In [1]: import numpy as np

In [2]: import numpy.linalg as la

In [3]: np.set_printoptions(precision=1, suppress=True, linewidth=200, legacy="1.25")

In [4]: F = np.load("x.npy")

In [5]: F
Out[5]: 
array([[0.7, 0.3],
       [0. , 1. ]])

In [6]: vals, evecs = la.eig(F)

In [7]: vals
Out[7]: array([0.7, 1. ])

In [8]: np.sort(la.eigvals(la.inv(F)))
Out[8]: array([1. , 1.4])

In [9]: print(np.prod(vals))
0.7

In [10]: left, s, VT = la.svd(F, full_matrices=False)

In [11]: left.shape, s.shape, VT.shape
Out[11]: ((2, 2), (2,), (2, 2))

In [12]: s / s[0]
Out[12]: array([1. , 0.6])

In [13]: print(np.allclose(left * s @ VT, F))
True

In [14]: (s > 1e-8).sum()
Out[14]: 2

In [15]: np.round(VT @ VT.T, 1) + 0
Out[15]: 
array([[1., 0.],
       [0., 1.]])

In [16]: np.abs(left[:, 0]).round(6).argmax()
Out[16]: 1

In [17]: np.sort(la.eigvals(F))
Out[17]: array([0.7, 1. ])

In [18]: print(F @ F)
[[0.5 0.5]
 [0.  1. ]]

In [19]: np.prod(np.diag(F)), round(la.det(F), 1)
Out[19]: (0.7, 0.7)

In [20]: la.matrix_rank(F - F[0, 0] * np.eye(2))
Out[20]: 1

In [21]: cov = F.T @ F

In [22]: la.matrix_rank(cov)
Out[22]: 2

In [23]: np.diag(cov)
Out[23]: array([0.5, 1.1])

In [24]: cov
Out[24]: 
array([[0.5, 0.2],
       [0.2, 1.1]])

In [25]: L = la.cholesky(cov)

In [26]: la.eigvalsh(cov).min() > 0
Out[26]: True

In [27]: L
Out[27]: 
array([[0.7, 0. ],
       [0.3, 1. ]])

In [28]: np.diag(L) ** 2
Out[28]: array([0.5, 1. ])

In [29]: J = np.loadtxt("block19.csv", delimiter=",")

In [30]: print(J)
[[-1.8  2.  -1.4]
 [ 2.1 -1.8  1.1]
 [ 2.3 -1.7  0.9]
 [-2.4 -0.7  1.7]
 [ 0.6 -2.1  2.1]
 [-1.  -1.7  2.3]
 [-2.4 -0.7  1.7]
 [-1.2 -1.6  2.2]
 [ 1.6  1.4 -2.1]
 [-1.5 -1.5  2.2]
 [-1.6 -1.4  2.1]]

In [31]: # rows and columns are dependent

In [32]: left, s, VT = la.svd(J)

In [33]: np.argmax(s[:-1] / (s[1:] + 1e-6)) + 1
Out[33]: 2

In [34]: A2 = left[:, :2] @ np.diag(s[:2]) @ VT[:2]

In [35]: la.matrix_rank(J, rtol=0.05)
Out[35]: 2

In [36]: la.matrix_rank(A2)
Out[36]: 2

In [37]: np.round(la.norm(J - A2, 2), 1), round(float(s[2]), 1)
Out[37]: (0.0, 0.0)

In [38]: np.round(la.norm(J - A2) / la.norm(J), 1)
Out[38]: 0.0

In [39]: cov = np.cov(J, rowvar=False)

In [40]: cov.shape
Out[40]: (3, 3)

In [41]: print(cov)
[[ 3.2 -0.3 -0.9]
 [-0.3  1.8 -1.8]
 [-0.9 -1.8  2.3]]

In [42]: round(float(np.corrcoef(J[:, 0], J[:, 1])[0, 1]), 1)
Out[42]: -0.1

In [43]: np.argsort(-J.std(axis=0).round(6), kind="stable")
Out[43]: array([0, 2, 1])

In [44]: lab = J[:, 1] > np.median(J[:, 1])

In [45]: f = J[lab].mean(axis=0) - J[~lab].mean(axis=0)

In [46]: np.argsort(-np.abs(f).round(6), kind="stable")
Out[46]: array([1, 0, 2])

In [47]: dist = la.norm(J[:, None] - J[None], axis=-1)

In [48]: dist.shape
Out[48]: (11, 11)

In [49]: np.flatnonzero(dist[4] < dist.mean() / 2)
Out[49]: array([4])

In [50]: la.matrix_rank(dist ** 2)
Out[50]: 3

In [51]: np.unravel_index(dist.round(6).argmax(), dist.shape)
Out[51]: (8, 10)

In [52]: la.norm(J, axis=1)
Out[52]: array([3., 3., 3., 3., 3., 3., 3., 3., 3., 3., 3.])

In [53]: X = np.load("case16.npy")

In [54]: X
Out[54]: 
array([[ 0,  0,  0,  3],
       [ 3,  0,  0,  0],
       [ 0, -1,  0,  0],
       [ 0,  0,  2,  0]])

In [55]: A2 = X / np.sqrt((X ** 2).mean(axis=1, keepdims=True))

In [56]: print(la.norm(A2, axis=1))
[2. 2. 2. 2.]

In [57]: A2[1]
Out[57]: array([2., 0., 0., 0.])

In [58]: rng = np.random.default_rng(116381)

In [59]: lab = rng.permutation(4)

In [60]: A2 = X[:, lab] * rng.choice([-1, 1], 4)

In [61]: A2
Out[61]: 
array([[-3,  0,  0,  0],
       [ 0,  0,  0, -3],
       [ 0, -1,  0,  0],
       [ 0,  0,  2,  0]])

In [62]: left, _, VT = la.svd(X.T @ A2)

In [63]: lab
Out[63]: array([3, 1, 2, 0])

In [64]: lab = rng.permutation(4)

In [65]: lab
Out[65]: array([2, 1, 0, 3])

In [66]: A2 = X[lab][:, lab]

In [67]: np.sort(np.abs(la.eigvals(A2)))
Out[67]: array([2.1, 2.1, 2.1, 2.1])

In [68]: np.trace(A2)
Out[68]: 0

In [69]: np.allclose(A2, X)
Out[69]: False

In [70]: m1 = rng.normal(size=(29, 3))

In [71]: m1 = 5 * m1 / la.norm(m1, axis=1, keepdims=True)

In [72]: m1.round(1) + 0
Out[72]: 
array([[ 2.1, -1.3, -4.3],
       [ 1.4,  4.4, -2. ],
       [-4.1, -2.9,  0. ],
       [ 0.7, -1.8,  4.6],
       [ 0.7,  4.9,  0.9],
       [ 1.6,  0.4, -4.7],
       [-3.1,  3.2, -2.3],
       [ 1.4, -0.1, -4.8],
       [-3.6,  3.2,  1.4],
       [-1.5,  3.7, -3.1],
       [-0.3,  1.7,  4.7],
       [-0.6, -3.2, -3.8],
       [ 1.7,  1.5, -4.5],
       [-1.1, -0.9,  4.8],
       [ 4.6, -1.6,  1.3],
       [-2.6, -3.6, -2.3],
       [ 4.1, -2.5, -1.5],
       [-3. , -2.1,  3.4],
       [ 0.6,  4.5,  2.2],
       [ 4.7, -1.2,  1.3],
       [-3.5, -1.5,  3.3],
       [-3.9,  2.4, -2.1],
       [-1.5,  3.3,  3.4],
       [-1.3, -4.5,  1.7],
       [ 4.8,  0.1,  1.5],
       [ 1.2, -1.8,  4.5],
       [-2.5,  2.3,  3.7],
       [-2.7,  4.1,  1. ],
       [-3.9,  0. ,  3.1]])

In [73]: def softmax(z):
    ...:     e = np.exp(z - z.max(axis=-1, keepdims=True))
    ...:     return e / e.sum(axis=-1, keepdims=True)
    ...: 

In [74]: np.round(softmax(10 * m1[26]), 1) + 0
Out[74]: array([0., 0., 1.])

In [75]: np.round(softmax(m1[26] + -2), 1) + 0
Out[75]: array([0. , 0.2, 0.8])

In [76]: S = m1 @ m1.T / np.sqrt(3)

In [77]: softmax(S)[26] @ m1
Out[77]: array([-2.2,  2.4,  3.4])

In [78]: softmax(S).round(6).argmax(axis=1)
Out[78]: array([ 0,  1,  2,  3,  4,  5,  6,  7,  8,  9, 10, 11, 12, 13, 14, 15, 16, 17, 18, 19, 20, 21, 22, 23, 24, 25, 26, 27, 28])

In [79]: mat = np.loadtxt("run12.csv", delimiter=",")

In [80]: mat
Out[80]: 
array([[ 4., 15., 13.,  4.],
       [ 3.,  9.,  8.,  7.],
       [ 0.,  0.,  0.,  0.],
       [ 0.,  0.,  0.,  0.],
       [ 0.,  7.,  7.,  3.],
       [ 3.,  9.,  8.,  7.],
       [12.,  9.,  8.,  6.],
       [ 0.,  0.,  0.,  0.],
       [ 4.,  8.,  6.,  1.],
       [ 0.,  0.,  0.,  0.],
       [ 0.,  0.,  0.,  0.],
       [ 3.,  9.,  8.,  7.],
       [ 0.,  7.,  7.,  3.],
       [ 0.,  0.,  0.,  0.],
       [ 0.,  7.,  7.,  3.],
       [ 0.,  7.,  7.,  3.],
       [ 0.,  7.,  7.,  3.],
       [ 0.,  0.,  0.,  0.],
       [ 0.,  7.,  7.,  3.],
       [ 0.,  0.,  0.,  0.],
       [ 4.,  8.,  6.,  1.]])

In [81]: C = mat[[3, 5]].astype(float)

In [82]: for _ in range(7):
    ...:     lab = la.norm(mat[:, None] - C, axis=-1).argmin(axis=1)
    ...:     C = np.array([mat[lab == j].mean(axis=0) for j in range(2)])
    ...: 

In [83]: lab
Out[83]: array([1, 1, 0, 0, 1, 1, 1, 0, 1, 0, 0, 1, 1, 0, 1, 1, 1, 0, 1, 0, 1])

In [84]: C
Out[84]: 
array([[0. , 0. , 0. , 0. ],
       [2.5, 8.4, 7.6, 3.9]])

In [85]: lab = rng.permutation(4)

In [86]: A2 = mat[:, lab] * rng.choice([-1, 1], 4)

In [87]: A2
Out[87]: 
array([[-15.,  13.,  -4.,  -4.],
       [ -9.,   8.,  -3.,  -7.],
       [ -0.,   0.,  -0.,  -0.],
       [ -0.,   0.,  -0.,  -0.],
       [ -7.,   7.,  -0.,  -3.],
       [ -9.,   8.,  -3.,  -7.],
       [ -9.,   8., -12.,  -6.],
       [ -0.,   0.,  -0.,  -0.],
       [ -8.,   6.,  -4.,  -1.],
       [ -0.,   0.,  -0.,  -0.],
       [ -0.,   0.,  -0.,  -0.],
       [ -9.,   8.,  -3.,  -7.],
       [ -7.,   7.,  -0.,  -3.],
       [ -0.,   0.,  -0.,  -0.],
       [ -7.,   7.,  -0.,  -3.],
       [ -7.,   7.,  -0.,  -3.],
       [ -7.,   7.,  -0.,  -3.],
       [ -0.,   0.,  -0.,  -0.],
       [ -7.,   7.,  -0.,  -3.],
       [ -0.,   0.,  -0.,  -0.],
       [ -8.,   6.,  -4.,  -1.]])

In [88]: left, _, VT = la.svd(mat.T @ A2)

In [89]: np.round(left @ VT, 1) + 0
Out[89]: 
array([[ 0.,  0., -1.,  0.],
       [-1.,  0.,  0.,  0.],
       [ 0.,  1.,  0.,  0.],
       [ 0.,  0.,  0., -1.]])

In [90]: dist = la.norm(mat[:, None] - mat[None], axis=-1)

In [91]: dist[:5, :5]
Out[91]: 
array([[ 0. ,  8.4, 20.6, 20.6, 10.8],
       [ 8.4,  0. , 14.2, 14.2,  5.5],
       [20.6, 14.2,  0. ,  0. , 10.3],
       [20.6, 14.2,  0. ,  0. , 10.3],
       [10.8,  5.5, 10.3, 10.3,  0. ]])

In [92]: dist[4].round(6).argsort(kind="stable")[:4]
Out[92]: array([ 4, 12, 14, 15])

In [93]: dist.mean(axis=1).argmax()
Out[93]: 0

In [94]: dist.shape
Out[94]: (21, 21)

In [95]: arr = np.loadtxt("w.csv", delimiter=",")

In [96]: print(arr)
[[-0.9 -0.2  0.3]
 [ 0.1 -0.9 -0.5]
 [ 0.4 -0.4  0.8]]

In [97]: Q = arr.astype(float).copy()

In [98]: for j in range(3):
    ...:     Q[:, j] -= Q[:, :j] @ (Q[:, :j].T @ Q[:, j])
    ...:     Q[:, j] /= la.norm(Q[:, j])
    ...: 

In [99]: Q
Out[99]: 
array([[-0.9, -0.2,  0.3],
       [ 0.1, -0.9, -0.5],
       [ 0.4, -0.4,  0.8]])

In [100]: x = np.array([0, 0, -3])

In [101]: np.round(la.det(Q), 1)
Out[101]: 1.0

In [102]: np.round(Q.T @ (Q @ x), 1) + 0
Out[102]: array([ 0.,  0., -3.])

In [103]: [p for p in range(1, 25) if np.allclose(la.matrix_power(Q, p), np.eye(3))]
Out[103]: []

In [104]: 3 - la.matrix_rank(Q - np.eye(3), tol=1e-8)
Out[104]: 1

In [105]: np.sort(np.abs(np.degrees(np.angle(la.eigvals(Q)))))
Out[105]: array([  0. , 169.8, 169.8])

In [106]: la.inv(Q)
Out[106]: 
array([[-0.9,  0.1,  0.4],
       [-0.2, -0.9, -0.4],
       [ 0.3, -0.5,  0.8]])

In [107]: round(float(la.norm(arr, 2)), 1)
Out[107]: 1.0

In [108]: print(la.norm(arr, axis=0))
[1. 1. 1.]

In [109]: round(la.norm(arr, 1), 1), np.round(la.norm(arr, np.inf), 1)
Out[109]: (1.6, 1.6)

In [110]: round(float(la.norm(arr) ** 2 / la.norm(arr, 2) ** 2), 1)
Out[110]: 3.0

In [111]: la.norm(arr, axis=1)
Out[111]: array([1., 1., 1.])

In [112]: la.norm(arr, axis=1).argmax()
Out[112]: 0

In [113]: hat = np.triu(np.array([[-1, -2, -1], [-1, -1, 1], [2, -1, 2]]), 1) + np.eye(3)

In [114]: A2 = hat @ arr @ la.inv(hat)

In [115]: round(np.trace(A2), 1), np.round(np.trace(arr), 1)
Out[115]: (-1.0, -1.0)

In [116]: print(hat @ arr - arr @ hat)
[[-0.6  0.3 -0.6]
 [ 0.4 -0.2  1.8]
 [ 0.   0.7  0.8]]

In [117]: A2 = np.array([[-1, 3, 2], [2, 0, 3], [0, -3, -1]])

In [118]: K = np.triu(A2)

In [119]: K
Out[119]: 
array([[-1,  3,  2],
       [ 0,  0,  3],
       [ 0,  0, -1]])

In [120]: # triangular, det is the product of the diagonal

In [121]: np.prod(np.diag(K)), round(float(la.det(K)), 1)
Out[121]: (0, 0.0)

In [122]: la.matrix_rank(K - K[0, 0] * np.eye(3))
Out[122]: 2

In [123]: K @ K
Out[123]: 
array([[ 1, -3,  5],
       [ 0,  0, -3],
       [ 0,  0,  1]])

In [124]: W0 = np.load("test9.npy")

In [125]: W0
Out[125]: 
array([[8., 6., 9., 9.],
       [6., 3., 6., 6.],
       [9., 6., 8., 9.],
       [9., 6., 9., 8.]])

In [126]: # symmetric

In [127]: cov = W0.T @ W0

In [128]: np.allclose(cov, cov.T)
Out[128]: True

In [129]: np.trace(cov), (W0 ** 2).sum()
Out[129]: (903.0, 903.0)
